$ python3 -q
>>> import numpy as np
>>> import numpy.linalg as la
>>> np.set_printoptions(suppress=True, linewidth=160)
>>> K = np.loadtxt("dump.csv", delimiter=",")
>>> K
array([[-1.21,  2.  , -0.4 , -0.6 ],
       [-1.63,  0.9 , -1.3 , -0.9 ],
       [-0.98, -0.6 ,  0.  , -0.5 ],
       [ 0.02,  0.2 , -0.3 ,  0.  ],
       [-2.49,  0.2 ,  0.8 , -1.3 ],
       [ 1.01, -0.4 , -0.6 ,  0.4 ],
       [-4.03,  0.1 , -0.6 , -2.1 ],
       [ 0.21, -2.1 ,  0.3 ,  0.1 ],
       [-0.95, -1.4 , -0.3 , -0.5 ],
       [-2.25, -0.6 ,  1.  , -1.1 ],
       [-1.75, -2.2 , -2.7 , -0.9 ],
       [-1.25,  0.3 ,  0.  , -0.6 ],
       [ 1.19, -0.1 ,  0.3 ,  0.6 ],
       [-1.36,  1.3 , -0.3 , -0.7 ],
       [-0.36,  0.3 , -0.1 , -0.2 ],
       [ 0.69,  2.2 , -0.4 ,  0.3 ],
       [-4.  , -0.4 ,  0.7 , -2.  ],
       [-0.77, -0.1 ,  1.  , -0.4 ],
       [ 1.26,  0.8 ,  0.7 ,  0.6 ],
       [ 2.21,  1.5 ,  1.5 ,  1.2 ],
       [ 0.09,  0.5 , -1.5 ,  0.1 ],
       [ 4.08,  0.4 , -0.9 ,  2.  ],
       [ 0.28, -0.1 , -1.8 ,  0.1 ],
       [ 3.86, -1.5 ,  0.9 ,  1.9 ],
       [-2.13,  0.7 ,  1.  , -1.1 ],
       [-3.15,  2.8 , -0.1 , -1.5 ],
       [ 1.18,  0.6 ,  0.2 ,  0.6 ],
       [ 0.31,  1.  ,  0.  ,  0.2 ],
       [ 1.19, -1.1 ,  2.4 ,  0.6 ],
       [ 0.15,  1.3 , -0.7 ,  0.  ],
       [-3.3 , -2.5 , -0.2 , -1.6 ],
       [ 1.  , -0.6 ,  1.9 ,  0.5 ],
       [-3.86, -0.2 ,  0.4 , -2.  ],
       [-1.28, -1.6 ,  0.6 , -0.7 ],
       [-0.68, -0.4 , -0.4 , -0.2 ]])
>>> theta = np.radians(180)
>>> R = np.eye(4)
>>> R[2, 2] = R[3, 3] = np.cos(theta)
>>> R[2, 3], R[3, 2] = -np.sin(theta), np.sin(theta)
>>> R.round(2) + 0
array([[ 1.,  0.,  0.,  0.],
       [ 0.,  1.,  0.,  0.],
       [ 0.,  0., -1.,  0.],
       [ 0.,  0.,  0., -1.]])
>>> B = K @ R.T
>>> np.abs(B - K).max(axis=0)
array([0. , 0. , 5.4, 4.2])
>>> np.round(la.det(R), 2), np.trace(R)
(np.float64(1.0), np.float64(0.0))
>>> def softmax(z):
...     e = np.exp(z - z.max(axis=-1, keepdims=True))
...     return e / e.sum(axis=-1, keepdims=True)
... 
>>> np.round(softmax(K[2] + -2), 2)
array([0.15, 0.22, 0.4 , 0.24])
>>> np.round(softmax(K[2]), 2)
array([0.15, 0.22, 0.4 , 0.24])
>>> scores = K @ K.T / np.sqrt(4)
>>> np.round(softmax(scores)[2] @ K, 2)
array([-2.54, -0.55, -0.02, -1.29])
>>> basis = K[[0, 11]].astype(float)
>>> for _ in range(4):
...     idx = la.norm(K[:, None] - basis, axis=-1).argmin(axis=1)
...     basis = np.array([K[idx == j].mean(axis=0) for j in range(2)])
... 
>>> idx
array([0, 1, 1, 0, 1, 0, 1, 1, 1, 1, 1, 1, 0, 0, 1, 0, 1, 1, 0, 0, 0, 0, 0, 0, 1, 0, 0, 0, 1, 0, 1, 1, 1, 1, 1])
>>> basis.round(2)
array([[ 0.66,  0.78, -0.21,  0.32],
       [-1.54, -0.59,  0.24, -0.78]])
>>> np.bincount(idx)
array([16, 19])
>>> np.round(basis[1] - basis[0], 2)
array([-2.21, -1.38,  0.45, -1.11])
>>> D = la.norm(K[:, None] - K[None], axis=-1)
>>> np.unravel_index(D.round(6).argmax(), D.shape)
(np.int64(16), np.int64(21))
>>> D.mean(axis=1).argmax()
np.int64(21)
>>> Q, _ = la.qr(np.array([[0.0, 0.9, 0.5, -0.3, -1.0, 1.2, 0.2],
...     [0.0, 0.0, -1.1, 1.0, -0.8, -0.4, -1.3],
...     [0.2, 1.7, -1.5, 0.4, 0.1, -1.1, 0.4],
...     [-0.4, -1.0, 1.6, -1.6, -0.6, 1.7, -1.1],
...     [0.8, -0.5, -0.4, 0.8, -0.4, -1.2, -1.0],
...     [-0.5, -0.3, 0.6, -0.8, 0.5, -1.2, 0.8],
...     [0.5, 0.6, -0.1, 0.6, 0.2, -0.7, -0.8]]))
>>> mat = Q[:, :6]
>>> mat.round(2) + 0
array([[ 0.  , -0.41, -0.56, -0.27, -0.56, -0.17],
       [ 0.  ,  0.  ,  0.61, -0.34, -0.59, -0.22],
       [-0.17, -0.71,  0.2 ,  0.63, -0.04, -0.08],
       [ 0.35,  0.34, -0.38,  0.48, -0.4 ,  0.04],
       [-0.69,  0.44, -0.01,  0.3 , -0.19, -0.38],
       [ 0.43,  0.  ,  0.  ,  0.04,  0.27, -0.86],
       [-0.43, -0.14, -0.37, -0.3 ,  0.27, -0.19]])
>>> # columns are unit length and at right angles
>>> vec = np.array([1, 2, 1, 2, 2, 3])
>>> rhs = mat @ vec
>>> rhs.round(2)
array([-3.53, -1.91, -0.46,  0.94, -0.72, -1.5 , -1.72])
>>> np.round(la.lstsq(mat, rhs)[0], 2)
array([1., 2., 1., 2., 2., 3.])
>>> np.round(la.pinv(mat) @ mat, 2) + 0
array([[1., 0., 0., 0., 0., 0.],
       [0., 1., 0., 0., 0., 0.],
       [0., 0., 1., 0., 0., 0.],
       [0., 0., 0., 1., 0., 0.],
       [0., 0., 0., 0., 1., 0.],
       [0., 0., 0., 0., 0., 1.]])
>>> rng = np.random.default_rng(22332)
>>> rhs = rhs + 0.3 * rng.normal(size=7)
>>> rhs.round(2)
array([-2.78, -1.59, -0.67,  0.77, -1.04, -1.76, -1.48])
>>> c, *_ = la.lstsq(mat, rhs)
>>> c.round()
array([1., 2., 1., 1., 2., 3.])
>>> round(la.norm(rhs - mat @ c), 2)
np.float64(0.01)
>>> [round(float(la.norm(la.solve(mat.T @ mat + lam * np.eye(6), mat.T @ rhs))), 2) for lam in (0, 1, 10, 100)]
[4.2, 2.1, 0.38, 0.04]
>>> c.round(2)
array([0.98, 1.61, 0.71, 1.29, 1.52, 3.1 ])
>>> np.round(mat.T @ (rhs - mat @ c), 2) + 0
array([0., 0., 0., 0., 0., 0.])
>>> vec = np.array([1, 2, 3, 3, 1, 1])
>>> np.round(mat @ np.eye(6)[1], 2) + 0
array([-0.41,  0.  , -0.71,  0.34,  0.44,  0.  , -0.14])
>>> (mat @ vec).argmax()
np.int64(3)
>>> np.round(mat @ vec, 2) + 0
array([-4.02,  0.  ,  0.77,  0.99,  0.5 , -0.01, -2.65])
>>> np.round(mat @ np.ones(6), 2)
array([-1.96, -0.54, -0.18,  0.43, -0.52, -0.11, -1.17])
>>> np.round(softmax(mat[1] + -2), 2)
array([0.17, 0.17, 0.31, 0.12, 0.09, 0.14])
>>> scores = mat @ mat.T / np.sqrt(6)
>>> softmax(scores).round(6).argmax(axis=1)
array([0, 1, 2, 3, 4, 5, 6])
>>> np.round(softmax(scores), 2)
array([[0.19, 0.14, 0.13, 0.14, 0.13, 0.13, 0.14],
       [0.14, 0.19, 0.13, 0.13, 0.14, 0.14, 0.12],
       [0.14, 0.13, 0.2 , 0.13, 0.14, 0.13, 0.13],
       [0.15, 0.13, 0.13, 0.19, 0.14, 0.14, 0.12],
       [0.13, 0.14, 0.13, 0.14, 0.19, 0.13, 0.14],
       [0.13, 0.13, 0.13, 0.13, 0.13, 0.2 , 0.13],
       [0.15, 0.13, 0.13, 0.12, 0.15, 0.14, 0.17]])
>>> A = np.loadtxt("run0.csv", delimiter=",")
>>> A.round(2)
array([[ 0.49, -0.22, -0.36, -0.07, -0.22, -0.07, -0.51, -0.51],
       [-0.22,  0.91, -0.16, -0.03, -0.09, -0.03, -0.22, -0.22],
       [-0.36, -0.16,  0.74, -0.05, -0.16, -0.05, -0.36, -0.36],
       [-0.07, -0.03, -0.05,  0.99, -0.03, -0.01, -0.07, -0.07],
       [-0.22, -0.09, -0.16, -0.03,  0.91, -0.03, -0.22, -0.22],
       [-0.07, -0.03, -0.05, -0.01, -0.03,  0.99, -0.07, -0.07],
       [-0.51, -0.22, -0.36, -0.07, -0.22, -0.07,  0.49, -0.51],
       [-0.51, -0.22, -0.36, -0.07, -0.22, -0.07, -0.51,  0.49]])
>>> # symmetric, so the eigenvalues are real
>>> idx = rng.permutation(8)
>>> idx
array([1, 5, 7, 6, 0, 2, 4, 3])
>>> B = A[idx][:, idx]
>>> B.round(2)
array([[ 0.91, -0.03, -0.22, -0.22, -0.22, -0.16, -0.09, -0.03],
       [-0.03,  0.99, -0.07, -0.07, -0.07, -0.05, -0.03, -0.01],
       [-0.22, -0.07,  0.49, -0.51, -0.51, -0.36, -0.22, -0.07],
       [-0.22, -0.07, -0.51,  0.49, -0.51, -0.36, -0.22, -0.07],
       [-0.22, -0.07, -0.51, -0.51,  0.49, -0.36, -0.22, -0.07],
       [-0.16, -0.05, -0.36, -0.36, -0.36,  0.74, -0.16, -0.05],
       [-0.09, -0.03, -0.22, -0.22, -0.22, -0.16,  0.91, -0.03],
       [-0.03, -0.01, -0.07, -0.07, -0.07, -0.05, -0.03,  0.99]])
>>> np.round(np.diag(B), 2)
array([0.91, 0.99, 0.49, 0.49, 0.49, 0.74, 0.91, 0.99])
